$ python3 -q
>>> import numpy as np
>>> from numpy import linalg as LA
>>> np.set_printoptions(precision=3, suppress=True, linewidth=200, floatmode="fixed")
>>> W0 = np.load("sample2.npy")
>>> print(W0)
[[ 3 -2  2 -2  3 -1  3  0  1  0 -3 -2  0]
 [ 2 -1  3  2 -3 -2 -2  6  3 -1  1  1 -2]
 [-2 -3  0  3  0  0 -1  3  2 -3  0  3 -1]
 [ 0 -3  2  0 -1 -2 -3 -3 -2  0  3  3  1]
 [-1 -2  3  2  1 -2  1  6  2  3  2  3 -2]
 [-2 -1  1 -3 -1 -2 -2  3  3 -2  3 -2 -1]
 [-3  3 -1  1 -2  3  2 -9  2 -2  1  0  3]
 [ 0  0  0 -3  2  0  1  6 -3 -3  2 -3 -2]
 [-1 -2 -2 -1 -3 -2 -1  9 -2 -1  3 -2 -3]]
>>> T = np.stack([W0, 4 * W0, W0[::-1]])
>>> print(LA.matrix_rank(T))
[9 9 9]
>>> print(LA.norm(T, axis=(1, 2)))
[ 27.532 110.127  27.532]
>>> print(T.sum(axis=0))
[[ 14 -12   8 -11  12  -7  14   9   3  -1 -12 -12  -3]
 [ 10  -5  15   7 -13 -10  -9  36  12  -8   7   2 -12]
 [-13 -12  -1  16  -2   3  -3   6  12 -17   1  15  -2]
 [ -2 -16  11  -3  -6 -12 -17 -12  -7  -2  18  13   4]
 [ -6 -12  18  12   6 -12   6  36  12  18  12  18 -12]
 [-10  -8   7 -15  -6 -12 -13  12  13 -10  18  -7  -4]
 [-17  12  -5   8 -10  15   9 -42  12 -13   5   3  14]
 [  2  -1   3 -13   7  -2   3  36 -12 -16  11 -14 -12]
 [ -2 -12  -8  -7 -12 -11  -2  45  -9  -5  12 -12 -15]]
>>> mat = np.loadtxt("out8.csv", delimiter=",")
>>> print(mat)
[[0.083 0.167 0.000 0.250 0.167 0.000 0.250 0.000 0.000 0.083]
 [0.167 0.167 0.000 0.000 0.250 0.000 0.250 0.083 0.083 0.000]
 [0.062 0.062 0.250 0.125 0.000 0.188 0.000 0.062 0.062 0.188]
 [0.000 0.050 0.100 0.200 0.050 0.150 0.150 0.000 0.150 0.150]
 [0.154 0.077 0.231 0.077 0.077 0.077 0.000 0.000 0.231 0.077]
 [0.188 0.188 0.000 0.062 0.000 0.250 0.125 0.188 0.000 0.000]
 [0.000 0.100 0.100 0.100 0.000 0.100 0.400 0.100 0.000 0.100]
 [0.062 0.062 0.000 0.000 0.188 0.188 0.125 0.125 0.188 0.062]
 [0.000 0.167 0.000 0.056 0.111 0.111 0.167 0.056 0.167 0.167]
 [0.143 0.048 0.000 0.048 0.095 0.095 0.143 0.143 0.095 0.190]]
>>> assert mat == mat.T
Traceback (most recent call last):
  File "<python-input-11>", line 1, in <module>
    assert mat == mat.T
           ^^^^^^^^^^^^
ValueError: The truth value of an array with more than one element is ambiguous. Use a.any() or a.all()
>>> print(np.sort(np.abs(LA.eigvals(mat))))
[0.089 0.089 0.122 0.122 0.171 0.171 0.264 0.277 0.277 1.000]
>>> X = np.load("data.npy")
>>> print(X)
[[ 2  0  0  0  0  0 -2  2  3]
 [ 0 -1  2  0  0 -1  0  0  0]
 [ 0  0 -2  0  5 -4  0  0  0]
 [ 0  0  0 -1  0  0 -3  2  0]
 [ 0  4 -4  0  5  0  0  0  0]
 [ 0  3 -1  0 -4  2  0  0  0]
 [-1  0  0  1  0  0  5  2  5]
 [-1  0  0  1  0  0  5  4 -4]
 [-5  0  0 -1  0  0  1  1 -2]]
>>> def softmax(z):
...     e = np.exp(z - z.max(axis=-1, keepdims=True))
...     return e / e.sum(axis=-1, keepdims=True)
... 
>>> print(np.round(softmax(10 * X[3]), 3) + 0)
[0.000 0.000 0.000 0.000 0.000 0.000 0.000 1.000 0.000]
>>> scores = X @ X.T / np.sqrt(9)
>>> print(np.round(softmax(scores), 3) + 0)
[[0.963 0.001 0.001 0.025 0.001 0.001 0.009 0.000 0.000]
 [0.074 0.547 0.074 0.074 0.001 0.007 0.074 0.074 0.074]
 [0.000 0.000 0.982 0.000 0.018 0.000 0.000 0.000 0.000]
 [0.201 0.007 0.007 0.763 0.007 0.007 0.000 0.000 0.007]
 [0.000 0.000 0.000 0.000 1.000 0.000 0.000 0.000 0.000]
 [0.000 0.000 0.000 0.000 0.000 1.000 0.000 0.000 0.000]
 [0.000 0.000 0.000 0.000 0.000 0.000 1.000 0.000 0.000]
 [0.000 0.000 0.000 0.000 0.000 0.000 0.000 1.000 0.000]
 [0.000 0.000 0.000 0.000 0.000 0.000 0.000 0.025 0.975]]
>>> print(X @ X)
[[-11   0   0  -3   0   0  -1  11 -18]
 [  0  -2  -5   0  14  -9   0   0   0]
 [  0   8 -12   0  31   0   0   0   0]
 [  1   0   0   0   0   0  -2   0 -23]
 [  0  16  -4   0   5  12   0   0   0]
 [  0 -13  22   0 -33   5   0   0   0]
 [-34   0   0   1   0   0  39  23   4]
 [  9   0   0  12   0   0  40  22  14]
 [ -2   0   0   5   0   0  21  -8 -10]]
>>> rng = np.random.default_rng(736490)
>>> idx = rng.permutation(9)
>>> out = X[:, idx] * rng.choice([-1, 1], 9)
>>> print(out)
[[ 0 -2  0 -2  2  0  0 -3  0]
 [ 0  0  1  0  0  1  0  0  2]
 [-5  0  4  0  0  0  0  0 -2]
 [ 0 -3  0 -2  0  0  1  0  0]
 [-5  0  0  0  0 -4  0  0 -4]
 [ 4  0 -2  0  0 -3  0  0 -1]
 [ 0  5  0 -2 -1  0 -1 -5  0]
 [ 0  5  0 -4 -1  0 -1  4  0]
 [ 0  1  0 -1 -5  0  1  2  0]]
>>> left, _, Vt = LA.svd(X.T @ out)
>>> print(np.round(LA.lstsq(X, out)[0], 3) + 0)
[[ 0.000  0.000  0.000  0.000  1.000  0.000  0.000  0.000  0.000]
 [ 0.000  0.000  0.000  0.000  0.000 -1.000  0.000  0.000  0.000]
 [ 0.000  0.000  0.000  0.000  0.000  0.000  0.000  0.000  1.000]
 [ 0.000  0.000  0.000  0.000  0.000  0.000 -1.000  0.000  0.000]
 [-1.000  0.000  0.000  0.000  0.000  0.000  0.000  0.000  0.000]
 [ 0.000  0.000 -1.000  0.000  0.000  0.000  0.000  0.000  0.000]
 [ 0.000  1.000  0.000  0.000  0.000  0.000  0.000  0.000  0.000]
 [ 0.000  0.000  0.000 -1.000  0.000  0.000  0.000  0.000  0.000]
 [ 0.000  0.000  0.000  0.000  0.000  0.000  0.000 -1.000  0.000]]
>>> print(idx)
[4 6 5 7 0 1 3 8 2]
>>> J = np.load("test0.npy")
>>> print(J)
[[-0.315 -0.069 -0.642  0.364  0.535  0.044 -0.107 -0.227]
 [-0.225 -0.341 -0.155  0.094 -0.688  0.123 -0.363 -0.425]
 [ 0.809 -0.074 -0.394  0.134 -0.131  0.174  0.293 -0.183]
 [ 0.090 -0.189  0.046 -0.660  0.296 -0.264 -0.016 -0.601]
 [ 0.090  0.772  0.092 -0.022  0.029  0.383 -0.349 -0.344]
 [ 0.405 -0.204  0.308  0.379  0.225 -0.325 -0.633  0.004]
 [ 0.090 -0.356 -0.064 -0.369  0.203  0.667 -0.348  0.342]
 [ 0.090  0.270 -0.547 -0.354 -0.206 -0.431 -0.358  0.371]]
>>> x0 = np.array([-1, 5, 0, 2, 1, 4, -2, -4])
>>> print(np.sort(np.abs(np.degrees(np.angle(LA.eigvals(J))))))
[  0.000  82.717  82.717 113.496 113.496 135.979 135.979 180.000]
>>> print([p for p in range(1, 25) if np.allclose(LA.matrix_power(J, p), np.eye(8))])
[]
>>> print(LA.inv(J))
[[-0.315 -0.225  0.809  0.090  0.090  0.405  0.090  0.090]
 [-0.069 -0.341 -0.074 -0.189  0.772 -0.204 -0.356  0.270]
 [-0.642 -0.155 -0.394  0.046  0.092  0.308 -0.064 -0.547]
 [ 0.364  0.094  0.134 -0.660 -0.022  0.379 -0.369 -0.354]
 [ 0.535 -0.688 -0.131  0.296  0.029  0.225  0.203 -0.206]
 [ 0.044  0.123  0.174 -0.264  0.383 -0.325  0.667 -0.431]
 [-0.107 -0.363  0.293 -0.016 -0.349 -0.633 -0.348 -0.358]
 [-0.227 -0.425 -0.183 -0.601 -0.344  0.004  0.342  0.371]]
>>> print(round(LA.norm(x0), 3), round(float(LA.norm(J @ x0)), 3))
8.185 8.185
>>> out = np.array([[1, 0, 2],
...     [2, -1, -2],
...     [0, 2, 0],
...     [0, 2, -2],
...     [0, -1, -1],
...     [0, -2, -2],
...     [0, 2, 0],
...     [-2, 0, 2]])
>>> print(LA.matrix_rank(np.vstack([J, out.T])))
8
>>> print(np.einsum("ij,ij->i", J, J))
[1.000 1.000 1.000 1.000 1.000 1.000 1.000 1.000]
>>> print(np.einsum("ij->j", J))
[ 1.034 -0.193 -1.355 -0.433  0.264  0.371 -1.880 -1.062]
>>> f = np.array([1, 2, 5])
>>> print(np.convolve(J[2], f))
[ 0.809  1.544  3.502 -1.026 -1.832  0.585 -0.014  1.274  1.099 -0.913]
>>> F = np.load("arr.npy")
>>> print(F)
[[0 0 0 0 0 0 1 0]
 [1 0 0 0 0 0 0 0]
 [0 0 0 0 0 1 0 0]
 [0 0 1 0 0 0 0 0]
 [0 0 0 0 0 0 0 1]
 [0 1 0 0 0 0 0 0]
 [0 0 0 0 1 0 0 0]
 [0 0 0 1 0 0 0 0]]
>>> x0 = np.array([2, 7, 3, 0, 5, 9, 5, 1])
>>> print(LA.inv(F))
[[0.000 1.000 0.000 0.000 0.000 0.000 0.000 0.000]
 [0.000 0.000 0.000 0.000 0.000 1.000 0.000 0.000]
 [0.000 0.000 0.000 1.000 0.000 0.000 0.000 0.000]
 [0.000 0.000 0.000 0.000 0.000 0.000 0.000 1.000]
 [0.000 0.000 0.000 0.000 0.000 0.000 1.000 0.000]
 [0.000 0.000 1.000 0.000 0.000 0.000 0.000 0.000]
 [1.000 0.000 0.000 0.000 0.000 0.000 0.000 0.000]
 [0.000 0.000 0.000 0.000 1.000 0.000 0.000 0.000]]
>>> print(np.sort(np.abs(np.degrees(np.angle(LA.eigvals(F))))))
[  0.000  45.000  45.000  90.000  90.000 135.000 135.000 180.000]
>>> print(np.abs(LA.eigvals(F)))
[1.000 1.000 1.000 1.000 1.000 1.000 1.000 1.000]
>>> print(round(float(LA.norm(x0)), 3), round(LA.norm(F @ x0), 3))
13.928 13.928
>>> print([p for p in range(1, 25) if np.allclose(LA.matrix_power(F, p), np.eye(8))])
[8, 16, 24]
>>> print(round(float(LA.det(F)), 3))
-1.0
>>> idx = rng.permutation(8)
>>> print(idx)
[0 6 5 2 1 4 3 7]
>>> out = J[idx][:, idx]
>>> print(round(float(LA.det(out)), 3), round(float(LA.det(J[idx])), 3))
-1.0 1.0
>>> print(np.allclose(out, J))
False
>>> print(np.diag(out))
[-0.315 -0.348 -0.325 -0.394 -0.341  0.029 -0.660  0.371]
>>> print(LA.pinv(F))
[[0.000 1.000 0.000 0.000 0.000 0.000 0.000 0.000]
 [0.000 0.000 0.000 0.000 0.000 1.000 0.000 0.000]
 [0.000 0.000 0.000 1.000 0.000 0.000 0.000 0.000]
 [0.000 0.000 0.000 0.000 0.000 0.000 0.000 1.000]
 [0.000 0.000 0.000 0.000 0.000 0.000 1.000 0.000]
 [0.000 0.000 1.000 0.000 0.000 0.000 0.000 0.000]
 [1.000 0.000 0.000 0.000 0.000 0.000 0.000 0.000]
 [0.000 0.000 0.000 0.000 1.000 0.000 0.000 0.000]]
>>> print(F.sum(axis=1))
[1 1 1 1 1 1 1 1]
>>> print(np.sort(np.abs(LA.eigvals(F)))[::-1])
[1.000 1.000 1.000 1.000 1.000 1.000 1.000 1.000]
>>> pr = np.eye(8)[4]
>>> for _ in range(7):
...     pr = pr @ F
...     print(pr.round(3))
... 
[0.000 0.000 0.000 0.000 0.000 0.000 0.000 1.000]
[0.000 0.000 0.000 1.000 0.000 0.000 0.000 0.000]
[0.000 0.000 1.000 0.000 0.000 0.000 0.000 0.000]
[0.000 0.000 0.000 0.000 0.000 1.000 0.000 0.000]
[0.000 1.000 0.000 0.000 0.000 0.000 0.000 0.000]
[1.000 0.000 0.000 0.000 0.000 0.000 0.000 0.000]
[0.000 0.000 0.000 0.000 0.000 0.000 1.000 0.000]
